% python3 -q
>>> import numpy as np
>>> np.set_printoptions(precision=2, suppress=True, linewidth=100)
>>> J = np.loadtxt("dump.csv", delimiter=",")
>>> print(J)
[[ 4.  4.  4.  4.  4.]
 [ 4.  8.  8.  8.  8.]
 [ 4.  8. 12. 12. 12.]
 [ 4.  8. 12. 16. 16.]
 [ 4.  8. 12. 16. 20.]]
>>> u = np.array([0, -2, 1, -1, -1])
>>> M2 = J + np.outer(u, np.eye(5)[0])
>>> print(np.round(np.linalg.det(M2) / np.linalg.det(J), 2), round(1 + np.linalg.solve(J, u)[0], 2))
1.5 1.5
>>> print(np.linalg.matrix_rank(M2 - J))
1
>>> print(M2)
[[ 4.  4.  4.  4.  4.]
 [ 2.  8.  8.  8.  8.]
 [ 5.  8. 12. 12. 12.]
 [ 3.  8. 12. 16. 16.]
 [ 3.  8. 12. 16. 20.]]
>>> arr = np.loadtxt("a.csv", delimiter=",")
>>> print(arr)
[[ 13.32  -8.76  12.07]
 [  3.68  -8.39 -17.78]
 [  7.71  13.9   12.13]
 [-10.46  11.79 -12.31]
 [ 15.69   4.43  11.59]
 [  9.6   15.57  -8.1 ]
 [ 17.6    2.29   9.22]
 [  2.08   0.1  -19.89]
 [ 16.89 -10.    -3.82]
 [ 11.93  10.42  12.21]
 [ -9.38   0.75  17.65]
 [ 15.81   6.39 -10.45]
 [  7.49  12.11  14.05]
 [  6.82  -1.82 -18.71]
 [ 17.76  -1.8   -9.01]
 [-12.47 -11.53 -10.57]
 [ 16.41   8.81  -7.28]
 [ -1.15   0.78 -19.95]
 [ -3.45 -18.98   5.27]
 [ 13.62  -3.99 -14.09]
 [ -9.73 -17.31  -2.38]
 [-15.46  12.37   2.83]
 [ -5.74  18.92  -2.99]
 [ -6.28 -18.92  -1.62]
 [ 10.06  -5.27 -16.46]]
>>> x0 = np.array([-2, 0, -2])
>>> target = arr @ x0
>>> print(np.round(np.linalg.pinv(arr) @ arr, 2) + 0)
[[1. 0. 0.]
 [0. 1. 0.]
 [0. 0. 1.]]
>>> rng = np.random.default_rng(835)
>>> target = target + 0.3 * rng.normal(size=25)
>>> print(target)
[-51.51  28.01 -39.94  45.42 -55.08  -3.62 -53.74  35.69 -25.81 -47.88 -16.45 -10.49 -43.01  24.08
 -17.62  46.19 -18.79  42.35  -3.55   0.69  24.26  25.47  17.2   15.89  12.89]
>>> beta, *_ = np.linalg.lstsq(arr, target)
>>> print(beta.round())
[-2. -0. -2.]
>>> print(round(np.linalg.norm(target - arr @ beta), 2))
1.39
>>> print([round(float(np.linalg.norm(np.linalg.solve(arr.T @ arr + lam * np.eye(3), arr.T @ target))), 2) for lam in (0, 1, 10, 100)])
[2.84, 2.83, 2.83, 2.75]
>>> D = np.linalg.norm(arr[:, None] - arr[None], axis=-1)
>>> print(D.mean(axis=1).argmax())
10
>>> print(D[2].round(6).argsort(kind="stable")[:4])
[ 2 12  9  4]
>>> print((D + 1e9 * np.eye(25)).round(6).argmin(axis=1))
[ 6 24 12 22  6 16  4 17 14 12 21 16  2 24 19 20 11  7 23 24 23 22  3 20 19]
>>> print(np.linalg.norm(arr, axis=1))
[20.   20.   19.99 20.   20.   20.   20.   20.   20.   20.   20.   20.   20.   20.   20.   20.
 20.   20.   20.   20.   20.   20.   20.   20.   20.  ]
>>> print(np.flatnonzero(D[2] < D.mean() / 2))
[ 2  4  9 12]
>>> print(np.unravel_index(D.round(6).argmax(), D.shape))
(np.int64(9), np.int64(15))
>>> M2 = np.array([[0, 2, 2], [3, 1, 2], [2, 3, 0]])
>>> print(np.linalg.matrix_rank(arr @ M2))
3
>>> print(np.einsum("ij->j", arr))
[112.35  11.86 -78.39]
>>> print(np.linalg.matrix_rank(np.vstack([arr, M2.T])))
3
>>> print(np.vstack([arr, M2.T]).shape)
(28, 3)
>>> z = arr[:, 1] > np.median(arr[:, 1])
>>> u = arr[z].mean(axis=0) - arr[~z].mean(axis=0)
>>> print(np.argsort(-np.abs(u).round(6), kind="stable"))
[1 2 0]
>>> print(u)
[ 2.48 17.96  6.18]
>>> print((((arr - arr.mean(axis=0)) @ u > 0) == z).mean())
0.92
>>> print(((arr - arr.mean(axis=0)) @ u > 0).astype(int))
[0 0 1 1 1 1 1 0 0 1 1 1 1 0 0 0 1 0 0 0 0 1 1 0 0]
>>> E = np.array([[0, 1, 3, 2], [1, 4, 2, 1], [3, 2, 0, 1], [2, 1, 1, 0]])
>>> print(E)
[[0 1 3 2]
 [1 4 2 1]
 [3 2 0 1]
 [2 1 1 0]]
>>> M2 = E + rng.integers(-2, 3, (4, 1)) @ rng.integers(-2, 3, (1, 4))
>>> print(M2)
[[ 0  1  3  2]
 [ 2  2  0  3]
 [ 3  2  0  1]
 [ 1  3  3 -2]]
>>> print(np.abs(M2 - E).sum(axis=1))
[0 7 0 7]
>>> print(M2 - E)
[[ 0  0  0  0]
 [ 1 -2 -2  2]
 [ 0  0  0  0]
 [-1  2  2 -2]]
>>> w, evecs = np.linalg.eigh(E)
>>> x0 = np.array([3, 1, 2, -2])
>>> print(evecs * np.abs(w) @ evecs.T)
[[3.39 1.51 0.18 0.46]
 [1.51 4.1  1.44 0.92]
 [0.18 1.44 3.18 1.33]
 [0.46 0.92 1.33 1.79]]
>>> print(x0 @ E @ x0 / (x0 @ x0), round(float(w[0]), 2), np.round(w[-1], 2))
1.0 -3.29 6.4
>>> print((np.sign(evecs[:, -1].round(6)) == np.sign(evecs[0, -1].round(6))).astype(int))
[1 1 1 1]
>>> print(np.round(np.linalg.eigvalsh(E[1:, 1:]), 2) + 0)
[-1.16  0.    5.16]
>>> print(np.abs(E).sum(axis=1).max(), np.round(np.abs(w).max(), 2))
8 6.4
